% python3 -q
>>> import numpy as np
>>> import numpy.linalg as la
>>> np.set_printoptions(precision=1, suppress=True, linewidth=200, legacy="1.25")
>>> def rnd(a):
...     return np.round(a, 1) + 0
... 
>>> J = np.array([[1.2, -6.6, -4.0],
...     [0.8, -3.0, -1.2],
...     [-0.5, -6.6, -6.6],
...     [4.5, 2.3, -1.3],
...     [-3.4, -4.6, 3.6],
...     [-1.6, 1.1, 0.1],
...     [-2.3, 2.7, 3.9],
...     [5.0, 1.5, -8.4],
...     [-2.7, -1.0, 8.1],
...     [-1.4, -2.2, 0.1],
...     [-2.9, -4.9, 4.2],
...     [-0.8, 1.8, 3.9],
...     [-3.0, -5.2, -1.7],
...     [-1.7, 3.2, -5.8],
...     [2.1, -0.8, -0.9],
...     [1.5, 3.4, 4.7]])
>>> t3 = np.stack([J, 4 * J, J[::-1]])
>>> la.matrix_rank(t3)
array([3, 3, 3])
>>> rnd(la.norm(t3, axis=(1, 2)))
array([ 25.3, 101.1,  25.3])
>>> t3.shape
(3, 16, 3)
>>> rnd(np.einsum("bij,cij->bc", t3, t3))
array([[  639.1,  2556.2,  -233.5],
       [ 2556.2, 10225. ,  -933.9],
       [ -233.5,  -933.9,   639.1]])
>>> proj = J @ la.solve(J.T @ J, J.T)
>>> rnd(np.diag(proj))
array([0.3, 0.1, 0.3, 0.2, 0.2, 0.1, 0.1, 0.3, 0.2, 0. , 0.2, 0.1, 0.2, 0.5, 0.1, 0.2])
>>> rnd(np.trace(proj))
3.0
>>> rnd(la.eigvalsh(proj))
array([0., 0., 0., 0., 0., 0., 0., 0., 0., 0., 0., 0., 0., 1., 1., 1.])
>>> np.allclose(proj @ proj, proj)
True
>>> s = 10 * 0.9 ** np.arange(3)
>>> rng = np.random.default_rng(63379)
>>> E = rng.normal(size=(22, 3)) * rng.permutation(s)
>>> rnd(E)
array([[-15.7, -11.5,  -8.3],
       [ -3. ,  -3.5,   8. ],
       [ -0.4,   0.3,   0.3],
       [-23.4,   7.5,  -1.4],
       [ -2.4,  23.6,  21.1],
       [ 13.7,  -4.3,  -1.4],
       [ 13. ,  11.2,  -2.1],
       [ -5.7,  -4.2,   6. ],
       [  6. , -19.7, -15.8],
       [ 20.5,  -0.3,  -1.6],
       [  9.8, -12.3,   4.8],
       [  9.9,  -3.1,   4.8],
       [-11.6,   4. ,  11.9],
       [  9.8, -14.5,  -0.9],
       [  7.1,  17.3,   6. ],
       [  6.2,  -7.9,  -5.5],
       [ -8.3, -11.7,   3.8],
       [  9.3,   7.1, -17.9],
       [ 21.1,  -6.4,   2.2],
       [ -7.7,   6.4,   6.8],
       [  2.6,  -8.7,  -1.2],
       [ -0.5,  12.1,   8.1]])
>>> Xs = (E - E.mean(axis=0)) / E.std(axis=0)
>>> Xs.std(axis=0)
array([1., 1., 1.])
>>> coef = la.lstsq(np.delete(Xs, 2, axis=1), Xs[:, 2])[0]
>>> np.abs(coef).argmax()
1
>>> rnd(coef)
array([-0.2,  0.5])
>>> rnd(1 - np.var(Xs[:, 2] - np.delete(Xs, 2, axis=1) @ coef))
0.3
>>> M = np.load("block19.npy")
>>> M
array([[-6, -3,  0,  3],
       [-4, -2,  0,  2],
       [ 0,  0,  0,  0],
       [-2, -1,  0,  1]])
>>> M2 = M + rng.integers(-2, 3, (4, 1)) @ rng.integers(-2, 3, (1, 4))
>>> M2
array([[-2,  1,  4,  7],
       [-6, -4, -2,  0],
       [-2, -2, -2, -2],
       [ 0,  1,  2,  3]])
>>> la.matrix_rank(M2 - M, tol=1e-8)
1
>>> np.abs(M2 - M).sum(axis=1)
array([16,  8,  8,  8])
>>> A = np.load("dump.npy")
>>> A
array([[1., 0., 0.],
       [0., 1., 0.],
       [0., 0., 1.]])
>>> ev, V = la.eig(A)
>>> ev
array([1., 1., 1.])
>>> rnd(np.sort(la.eigvals(la.inv(A))))
array([1., 1., 1.])
>>> rnd(np.sort(la.eigvals(A.T)))
array([1., 1., 1.])
>>> L = la.cholesky(A)
>>> np.prod(np.diag(L)) ** 2, rnd(la.det(A))
(1.0, 1.0)
>>> d = la.norm(E[:, None] - E[None], axis=-1)
>>> np.flatnonzero(d[4] < d.mean() / 2)
array([4])
>>> rnd(d[:5, :5])
array([[ 0. , 22.1, 21.1, 21.6, 47.7],
       [22.1,  0. ,  9. , 25. , 30.2],
       [21.1,  9. ,  0. , 24.1, 31.4],
       [21.6, 25. , 24.1,  0. , 34.8],
       [47.7, 30.2, 31.4, 34.8,  0. ]])
>>> m1 = np.loadtxt("w.csv", delimiter=",")
>>> rnd(m1)
array([[-1. , -0.1,  0. ],
       [ 0.1, -0.8, -0.5],
       [ 0. , -0.5,  0.8]])
>>> vec = np.array([1, -2, 1])
>>> y = m1 @ vec
>>> rnd(y)
array([-0.9,  1.2,  1.9])
>>> rnd(la.solve(m1, y))
array([ 1., -2.,  1.])
>>> rnd(la.solve(m1, y + m1[:, 2]))
array([ 1., -2.,  2.])
>>> rnd(la.solve(m1, 3 * y))
array([ 3., -6.,  3.])
>>> rnd(la.solve(m1, m1[:, 1]))
array([0., 1., 0.])
>>> labels = rng.permutation(3)
>>> labels
array([2, 0, 1])
>>> M2 = m1[labels][:, labels]
>>> rnd(np.diag(M2))
array([ 0.8, -1. , -0.8])
>>> rnd(np.sort(np.abs(la.eigvals(M2))))
array([1., 1., 1.])
>>> r0 = np.array([0, -1, -3])
>>> M2 = m1 + np.outer(r0, np.eye(3)[2])
>>> la.matrix_rank(la.inv(M2) - la.inv(m1), tol=1e-8)
1
>>> rnd(la.det(M2) / la.det(m1)), rnd(1 + la.solve(m1, r0)[2])
(-1.0, -1.0)
>>> rnd(M2)
array([[-1. , -0.1,  0. ],
       [ 0.1, -0.8, -1.5],
       [ 0. , -0.5, -2.2]])
>>> M2 = np.array([[3, -3, 0], [-3, 1, 1]])
>>> Z = np.kron(M2, m1)
>>> rnd(Z)
array([[-3. , -0.2, -0.1,  3. ,  0.2,  0.1,  0. ,  0. ,  0. ],
       [ 0.2, -2.5, -1.6, -0.2,  2.5,  1.6,  0. ,  0. ,  0. ],
       [ 0. , -1.6,  2.5,  0. ,  1.6, -2.5,  0. ,  0. ,  0. ],
       [ 3. ,  0.2,  0.1, -1. , -0.1,  0. , -1. , -0.1,  0. ],
       [-0.2,  2.5,  1.6,  0.1, -0.8, -0.5,  0.1, -0.8, -0.5],
       [ 0. ,  1.6, -2.5,  0. , -0.5,  0.8,  0. , -0.5,  0.8]])
>>> r0 = np.array([4, 7, -1])
>>> rnd(np.convolve(Z[5], r0))
array([  0. ,   6.4,   1. , -19.4,   0.4,  -0.3,   6.5,  -3. ,  -0.3,   6.5,  -0.8])
>>> data = np.load("out9.npy")
>>> data
array([[ 0,  1, -2, -3],
       [-1,  0,  0,  0],
       [ 2,  0,  0,  5],
       [ 3,  0, -5,  0]])
>>> proj = np.triu(np.array([[-1, -5, -9, -1], [-7, -7, 3, 3], [-7, 7, -5, 7], [3, -9, 4, 3]]), 1) + np.eye(4)
>>> M2 = proj @ data @ la.inv(proj)
>>> rnd(np.poly(M2))
array([ 1.,  0., 39.,  0., 25.])
>>> proj @ data - data @ proj
array([[-16.,   0.,   2., -34.],
       [ 15.,  -5., -24.,  14.],
       [ 21.,  10., -17.,   2.],
       [  0.,  15.,  27.,  38.]])
>>> np.trace(M2), np.trace(data)
(0.0, 0)
>>> vec = np.array([-3, -3, 2, 3])
>>> rnd(la.det(data))
25.0
>>> O = la.solve(np.eye(4) - data, np.eye(4) + data)
>>> rnd(la.det(O))
1.0
>>> (data - data.T) / 2
array([[ 0.,  1., -2., -3.],
       [-1.,  0.,  0.,  0.],
       [ 2.,  0.,  0.,  5.],
       [ 3.,  0., -5.,  0.]])
>>> (data + data.T) / 2
array([[0., 0., 0., 0.],
       [0., 0., 0., 0.],
       [0., 0., 0., 0.],
       [0., 0., 0., 0.]])
>>> rnd(np.sort(np.abs(la.eigvals(data))))
array([0.8, 0.8, 6.2, 6.2])
